$ ipython --no-banner

In [1]: import numpy as np

In [2]: np.set_printoptions(precision=2, suppress=True, linewidth=120, floatmode="fixed")

In [3]: K = np.loadtxt("test15.csv", delimiter=",")

In [4]: K
Out[4]: 
array([[-2.00,  3.00,  0.00],
       [ 3.00, -1.00,  0.00],
       [ 0.00,  0.00,  3.00]])

In [5]: vals, evecs = np.linalg.eigh(K)

In [6]: np.linalg.eigvalsh(K @ K)
Out[6]: array([ 2.38,  9.00, 20.62])

In [7]: np.linalg.svd(K, compute_uv=False)
Out[7]: array([4.54, 3.00, 1.54])

In [8]: vals
Out[8]: array([-4.54,  1.54,  3.00])

In [9]: (vals > 1e-8).sum(), (vals < -1e-8).sum()
Out[9]: (np.int64(2), np.int64(1))

In [10]: np.unique(vals.round(6) + 0, return_counts=True)[1]
Out[10]: array([1, 1, 1])

In [11]: np.abs(evecs[:, -1]).round(6).argmax()
Out[11]: np.int64(2)

In [12]: hat = np.triu(np.array([[4, 5, 3], [7, 4, 1], [2, 5, 4]]), 1) + np.eye(3)

In [13]: B = hat @ K @ np.linalg.inv(hat)

In [14]: np.trace(B), np.trace(K)
Out[14]: (np.float64(0.0), np.float64(0.0))

In [15]: B
Out[15]: 
array([[ 13.00, -67.00,  37.00],
       [  3.00, -16.00,  10.00],
       [  0.00,   0.00,   3.00]])

In [16]: np.linalg.matrix_rank(B)
Out[16]: np.int64(3)

In [17]: np.poly(B)
Out[17]: array([  1.00,   0.00, -16.00,  21.00])

In [18]: np.flatnonzero(np.linalg.matrix_power((K != 0) + (K.T != 0) + np.eye(3), 3)[0])
Out[18]: array([0, 1])

In [19]: (np.linalg.matrix_power((K != 0) + (K.T != 0) + np.eye(3), 3) > 0).astype(int)
Out[19]: 
array([[1, 1, 0],
       [1, 1, 0],
       [0, 0, 1]])

In [20]: X = np.loadtxt("case12.csv", delimiter=",")

In [21]: X
Out[21]: 
array([[-0.64, -2.08],
       [-0.72, -2.34],
       [-0.64, -2.08],
       [ 0.32,  1.04]])

In [22]: T = np.stack([X, 4 * X, X[::-1]])

In [23]: (T @ X.T).shape
Out[23]: (3, 4, 4)

In [24]: T.shape
Out[24]: (3, 4, 2)

In [25]: np.linalg.matrix_rank(T)
Out[25]: array([1, 1, 1])

In [26]: np.einsum("bij,cij->bc", T, T)
Out[26]: 
array([[ 16.65,  66.60,   5.92],
       [ 66.60, 266.40,  23.68],
       [  5.92,  23.68,  16.65]])

In [27]: round(np.linalg.norm(X, 2) / np.linalg.norm(X), 2)
Out[27]: np.float64(1.0)

In [28]: np.linalg.cond(X) > 100
Out[28]: np.True_

In [29]: np.unique(X.round(6), axis=0).shape
Out[29]: (3, 2)

In [30]: np.round(np.trace(np.linalg.pinv(X) @ X), 2)
Out[30]: np.float64(1.0)

In [31]: np.abs(np.diag(np.linalg.qr(X)[1])) > 1e-9
Out[31]: array([ True, False])

In [32]: r0 = np.array([3, -3])

In [33]: np.array([np.convolve(row, r0, "same") for row in X])
Out[33]: 
array([[-1.92, -4.32],
       [-2.16, -4.86],
       [-1.92, -4.32],
       [ 0.96,  2.16]])

In [34]: np.convolve(X[1], r0)
Out[34]: array([-2.16, -4.86,  7.02])

In [35]: np.polyval(r0, X[1])
Out[35]: array([ -5.16, -10.02])

In [36]: W0 = np.load("m.npy")

In [37]: W0
Out[37]: 
array([[  3,   0,  -2,  -1],
       [  6,   1,  -2,  -2],
       [  8,   2,  -2,  -5],
       [  7,   1,   0,  -8],
       [  9,   4,   1,  -7],
       [ 12,   5,  -2,  -6],
       [ 15,   4,  -4,  -6],
       [ 15,   6,  -1,  -7],
       [ 14,   3,  -4,  -7],
       [ 11,   3,  -3,  -8],
       [ 11,   1,  -4,  -9],
       [  9,   3,  -1, -11]])

In [38]: vec = np.array([4, 6, 0, 0])

In [39]: target = W0 @ vec

In [40]: beta, lr = np.zeros(4), 1 / np.linalg.norm(W0, 2) ** 2

In [41]: for i in range(10):
    ...:     beta -= lr * W0.T @ (W0 @ beta - target)
    ...:     if i % 2 == 0: print(i, round(np.linalg.norm(W0 @ beta - target), 2))
    ...: 
0 31.25
2 29.88
4 28.58
6 27.35
8 26.19

In [42]: np.round(np.linalg.cond(W0), 2)
Out[42]: np.float64(28.72)

In [43]: feats = np.arange(15).reshape(5, 3) + -2

In [44]: feats
Out[44]: 
array([[-2, -1,  0],
       [ 1,  2,  3],
       [ 4,  5,  6],
       [ 7,  8,  9],
       [10, 11, 12]])

In [45]: # null space of dimension 1

In [46]: B = np.array([[-2, -1, 2], [-2, 2, 2], [1, 1, -1]])

In [47]: B.T @ feats.T
Out[47]: 
array([[  6,  -3, -12, -21, -30],
       [  0,   6,  12,  18,  24],
       [ -6,   3,  12,  21,  30]])

In [48]: np.einsum("ik,kj->ij", feats, B)
Out[48]: 
array([[  6,   0,  -6],
       [ -3,   6,   3],
       [-12,  12,  12],
       [-21,  18,  21],
       [-30,  24,  30]])

In [49]: np.linalg.matrix_rank(np.vstack([feats, B.T]))
Out[49]: np.int64(3)

In [50]: np.einsum("ij,ij->i", feats, feats)
Out[50]: array([  5,  14,  77, 194, 365])

In [51]: np.einsum("ij->j", feats)
Out[51]: array([20, 25, 30])

In [52]: np.vstack([feats, B.T]).shape
Out[52]: (8, 3)

In [53]: r0, r1 = feats[2], feats[0]

In [54]: r0 @ r0
Out[54]: np.int64(77)

In [55]: r0 @ r1
Out[55]: np.int64(-13)

In [56]: pr = (r0 @ r1) / (r0 @ r0) * r0

In [57]: np.round(np.linalg.norm(r0 + r1) ** 2 + np.linalg.norm(r0 - r1) ** 2, 2)
Out[57]: np.float64(164.0)

In [58]: pr
Out[58]: array([-0.68, -0.84, -1.01])

In [59]: r1 - pr
Out[59]: array([-1.32, -0.16,  1.01])

In [60]: def softmax(z):
    ...:     e = np.exp(z - z.max(axis=-1, keepdims=True))
    ...:     return e / e.sum(axis=-1, keepdims=True)
    ...: 

In [61]: np.round(softmax(10 * feats[4]), 2) + 0
Out[61]: array([0.00, 0.00, 1.00])

In [62]: softmax(feats[4] + 2)
Out[62]: array([0.09, 0.24, 0.67])

In [63]: scores = feats @ feats.T / np.sqrt(3)

In [64]: softmax(scores)[4] @ feats
Out[64]: array([10.00, 11.00, 12.00])

In [65]: np.round(softmax(scores + np.triu(np.full(scores.shape, -np.inf), 1)), 2) + 0
Out[65]: 
array([[1.00, 0.00, 0.00, 0.00, 0.00],
       [0.00, 1.00, 0.00, 0.00, 0.00],
       [0.00, 0.00, 1.00, 0.00, 0.00],
       [0.00, 0.00, 0.00, 1.00, 0.00],
       [0.00, 0.00, 0.00, 0.00, 1.00]])

In [66]: vec = np.array([-4, 0, -4])

In [67]: np.linalg.norm(feats @ vec) <= np.linalg.norm(feats, 2) * np.linalg.norm(vec) + 1e-9
Out[67]: np.True_

In [68]: (feats * vec).sum(axis=1)
Out[68]: array([  8, -16, -40, -64, -88])

In [69]: feats @ np.ones(3)
Out[69]: array([-3.00,  6.00, 15.00, 24.00, 33.00])

In [70]: feats @ vec
Out[70]: array([  8, -16, -40, -64, -88])

In [71]: feats @ (2 * vec)
Out[71]: array([  16,  -32,  -80, -128, -176])

In [72]: round(np.linalg.norm(feats, 2) / np.linalg.norm(feats), 2)
Out[72]: np.float64(1.0)

In [73]: np.linalg.matrix_rank(feats, rtol=0.1)
Out[73]: np.int64(1)

In [74]: np.linalg.cond(feats) > 100
Out[74]: np.True_
